In [1]: import numpy as np

In [2]: np.set_printoptions(precision=3, suppress=True, linewidth=160, sign=" ")

In [3]: E = np.loadtxt("w.csv", delimiter=",")

In [4]: E
Out[4]: 
array([[ 0.376,  1.825,  2.98 , -0.194,  1.874,  1.094],
       [-0.404,  2.341,  2.2  , -0.191,  1.381,  1.098],
       [ 0.014,  2.312,  2.935, -0.023,  2.398,  0.898],
       [-0.245,  2.478,  2.723, -0.183,  2.172,  0.875],
       [-0.129,  2.329,  3.203, -0.439,  2.037,  1.252],
       [ 2.132, -0.068,  1.006,  0.858,  2.914,  2.504],
       [ 1.747,  0.071,  1.228,  1.072,  3.114,  2.967],
       [ 2.694, -0.292,  1.184,  0.964,  2.776,  3.387],
       [ 2.031, -0.279,  0.777,  1.339,  3.098,  2.951],
       [ 2.25 , -0.055,  0.512,  0.518,  2.995,  3.072],
       [ 2.059,  2.332, -0.045,  3.271,  2.809,  1.048],
       [ 1.956,  1.835, -0.176,  2.882,  2.788,  1.017],
       [ 2.086,  2.047,  0.068,  2.63 ,  3.478,  1.056],
       [ 2.136,  1.849, -0.573,  2.942,  2.706,  0.637],
       [ 2.144,  2.092, -0.237,  3.206,  2.85 ,  0.784]])

In [5]: u, g = E[7], E[0]

In [6]: round(float(u @ g), 3)
Out[6]: 12.729

In [7]: p = (u @ g) / (u @ u) * u

In [8]: round(float((g - p) @ u), 3)
Out[8]: 0.0

In [9]: p
Out[9]: array([ 1.189, -0.129,  0.522,  0.425,  1.225,  1.494])

In [10]: Xc = E - E.mean(axis=0)

In [11]: U, sig, vt = np.linalg.svd(Xc, full_matrices=False)

In [12]: np.abs(vt[-1])
Out[12]: array([ 0.413,  0.703,  0.142,  0.329,  0.031,  0.454])

In [13]: vt[0] * np.sign(vt[0, np.abs(vt[0]).argmax()])
Out[13]: array([-0.484,  0.197,  0.589, -0.569, -0.209, -0.108])

In [14]: sig ** 2 / (sig ** 2).sum()
Out[14]: array([ 0.627,  0.34 ,  0.015,  0.008,  0.006,  0.004])

In [15]: np.abs(U[:, 0]).argmax()
Out[15]: np.int64(4)

In [16]: out = np.c_[E[:, :5] @ np.array([[3, -2, 0, 0, 1],
    ...:     [-1, -3, 0, 0, -1],
    ...:     [-3, 0, 2, 2, 3],
    ...:     [0, -2, 0, 2, 2],
    ...:     [2, 0, 0, 3, 0]]), np.array([-1, -6, -4, -5, -4, 9, -1, 8, 8, 6, 0, 5, 7, -9, -2])]

In [17]: out
Out[17]: 
array([[ -5.889,  -5.839,   5.96 ,  11.194,   7.103,  -1.   ],
       [ -7.391,  -5.833,   4.4  ,   8.161,   3.473,  -6.   ],
       [ -6.279,  -6.918,   5.87 ,  13.018,   6.461,  -4.   ],
       [ -7.038,  -6.578,   5.446,  11.596,   5.08 ,  -5.   ],
       [ -8.251,  -5.851,   6.406,  11.639,   6.273,  -4.   ],
       [  9.274,  -5.776,   2.012,  12.47 ,   6.934,   9.   ],
       [  7.714,  -5.851,   2.456,  13.942,   7.504,  -1.   ],
       [ 10.374,  -6.44 ,   2.368,  12.624,   8.466,   8.   ],
       [ 10.237,  -5.903,   1.554,  13.526,   7.319,   8.   ],
       [ 11.259,  -5.371,   1.024,  11.045,   4.877,   6.   ],
       [  9.598, -17.656,  -0.09 ,  14.879,   6.134,   0.   ],
       [ 10.137, -15.181,  -0.352,  13.776,   5.357,   5.   ],
       [ 10.963, -15.573,   0.136,  15.83 ,   5.503,   7.   ],
       [ 11.69 , -15.703,  -1.146,  12.856,   4.452,  -9.   ],
       [ 10.751, -16.976,  -0.474,  14.488,   5.753,  -2.   ]])

In [18]: np.linalg.norm(np.linalg.qr(E)[0].T @ out, axis=0) ** 2 / ((out ** 2).sum(axis=0) + 1e-12)
Out[18]: array([ 1.   ,  1.   ,  1.   ,  1.   ,  1.   ,  0.596])

In [19]: np.round(np.linalg.lstsq(E, out[:, 0])[0], 3) + 0
Out[19]: array([ 3., -1., -3.,  0.,  2.,  0.])

In [20]: np.linalg.matrix_rank(out)
Out[20]: np.int64(6)

In [21]: np.linalg.matrix_rank(np.c_[E, out])
Out[21]: np.int64(7)

In [22]: x0 = np.array([-2, 0, -3, -2, 3, -3])

In [23]: h = np.maximum(out @ x0, 0)

In [24]: out * (h > 1e-9)[:, None]
Out[24]: 
array([[-0.   , -0.   ,  0.   ,  0.   ,  0.   , -0.   ],
       [-7.391, -5.833,  4.4  ,  8.161,  3.473, -6.   ],
       [-6.279, -6.918,  5.87 , 13.018,  6.461, -4.   ],
       [-7.038, -6.578,  5.446, 11.596,  5.08 , -5.   ],
       [-8.251, -5.851,  6.406, 11.639,  6.273, -4.   ],
       [ 0.   , -0.   ,  0.   ,  0.   ,  0.   ,  0.   ],
       [ 0.   , -0.   ,  0.   ,  0.   ,  0.   , -0.   ],
       [ 0.   , -0.   ,  0.   ,  0.   ,  0.   ,  0.   ],
       [ 0.   , -0.   ,  0.   ,  0.   ,  0.   ,  0.   ],
       [ 0.   , -0.   ,  0.   ,  0.   ,  0.   ,  0.   ],
       [ 0.   , -0.   , -0.   ,  0.   ,  0.   ,  0.   ],
       [ 0.   , -0.   , -0.   ,  0.   ,  0.   ,  0.   ],
       [ 0.   , -0.   ,  0.   ,  0.   ,  0.   ,  0.   ],
       [ 0.   , -0.   , -0.   ,  0.   ,  0.   , -0.   ],
       [ 0.   , -0.   , -0.   ,  0.   ,  0.   , -0.   ]])

In [25]: proj = E @ np.linalg.solve(E.T @ E, E.T)

In [26]: np.round(np.linalg.eigvalsh(proj), 3) + 0
Out[26]: array([ 0.,  0.,  0.,  0.,  0.,  0.,  0.,  0.,  0.,  1.,  1.,  1.,  1.,  1.,  1.])

In [27]: proj @ E[:, 1]
Out[27]: array([ 1.825,  2.341,  2.312,  2.478,  2.329, -0.068,  0.071, -0.292, -0.279, -0.055,  2.332,  1.835,  2.047,  1.849,  2.092])

In [28]: np.round(np.trace(proj), 3)
Out[28]: np.float64(6.0)

In [29]: u = np.array([2, 3, 2, 1, -2])

In [30]: K = np.array([np.roll(u, i) for i in range(5)])

In [31]: K
Out[31]: 
array([[ 2,  3,  2,  1, -2],
       [-2,  2,  3,  2,  1],
       [ 1, -2,  2,  3,  2],
       [ 2,  1, -2,  2,  3],
       [ 3,  2,  1, -2,  2]])

In [32]: out = K / np.sqrt((K ** 2).mean(axis=1, keepdims=True))

In [33]: np.linalg.matrix_rank(K - K.mean(axis=1, keepdims=True))
Out[33]: np.int64(4)

In [34]: K - K.mean(axis=1, keepdims=True)
Out[34]: 
array([[ 0.8,  1.8,  0.8, -0.2, -3.2],
       [-3.2,  0.8,  1.8,  0.8, -0.2],
       [-0.2, -3.2,  0.8,  1.8,  0.8],
       [ 0.8, -0.2, -3.2,  0.8,  1.8],
       [ 1.8,  0.8, -0.2, -3.2,  0.8]])

In [35]: np.linalg.matrix_rank(out) == np.linalg.matrix_rank(K)
Out[35]: np.True_

In [36]: np.linalg.norm(out, axis=1)
Out[36]: array([ 2.236,  2.236,  2.236,  2.236,  2.236])

In [37]: O, Rm = np.linalg.qr(K)

In [38]: np.abs(np.diag(Rm))
Out[38]: array([ 4.69 ,  4.369,  4.277,  4.269,  3.864])

In [39]: Rm
Out[39]: 
array([[-4.69 , -1.706,  0.213,  0.213, -1.706],
       [ 0.   , -4.369, -1.914,  0.146,  0.895],
       [ 0.   ,  0.   , -4.277, -1.925, -0.252],
       [ 0.   ,  0.   ,  0.   , -4.269, -1.815],
       [ 0.   ,  0.   ,  0.   ,  0.   ,  3.864]])

In [40]: np.allclose(Rm.T @ Rm, K.T @ K)
Out[40]: True

In [41]: x0 = np.array([-3, 0, -1, 2, -3])

In [42]: rhs = K @ x0

In [43]: rhs
Out[43]: array([  0,   4,  -5,  -9, -20])

In [44]: np.round(np.linalg.solve(K, rhs + K[:, 4]), 3) + 0
Out[44]: array([-3.,  0., -1.,  2., -2.])

In [45]: np.round(np.linalg.solve(K, K[:, 2]), 3) + 0
Out[45]: array([ 0.,  0.,  1.,  0.,  0.])

In [46]: arr = np.array([[-0.4, 0.6, -0.9, 0.5, -7.8, 0.1],
    ...:     [0.4, 0.7, -0.2, 1.1, -1.2, 0.1],
    ...:     [0.4, -1.1, -0.1, 0.2, -0.9, -0.2]])

In [47]: out = arr / np.sqrt((arr ** 2).mean(axis=1, keepdims=True))

In [48]: np.linalg.matrix_rank(arr - arr.mean(axis=1, keepdims=True))
Out[48]: np.int64(3)

In [49]: np.linalg.matrix_rank(out) == np.linalg.matrix_rank(arr)
Out[49]: np.True_

In [50]: out = np.array([[2, 0], [1, 3], [-1, -3], [-3, 1], [-1, 0], [1, 0]])

In [51]: out.T @ arr.T
Out[51]: 
array([[ 7.1, -0.3, -0.1],
       [ 5. ,  3.8, -2.8]])

In [52]: arr @ out
Out[52]: 
array([[ 7.1,  5. ],
       [-0.3,  3.8],
       [-0.1, -2.8]])

In [53]: np.linalg.matrix_rank(arr @ out)
Out[53]: np.int64(2)

In [54]: np.linalg.matrix_rank(np.vstack([arr, out.T]))
Out[54]: np.int64(5)

In [55]: np.einsum("ij->j", arr)
Out[55]: array([ 0.4,  0.2, -1.2,  1.8, -9.9,  0. ])
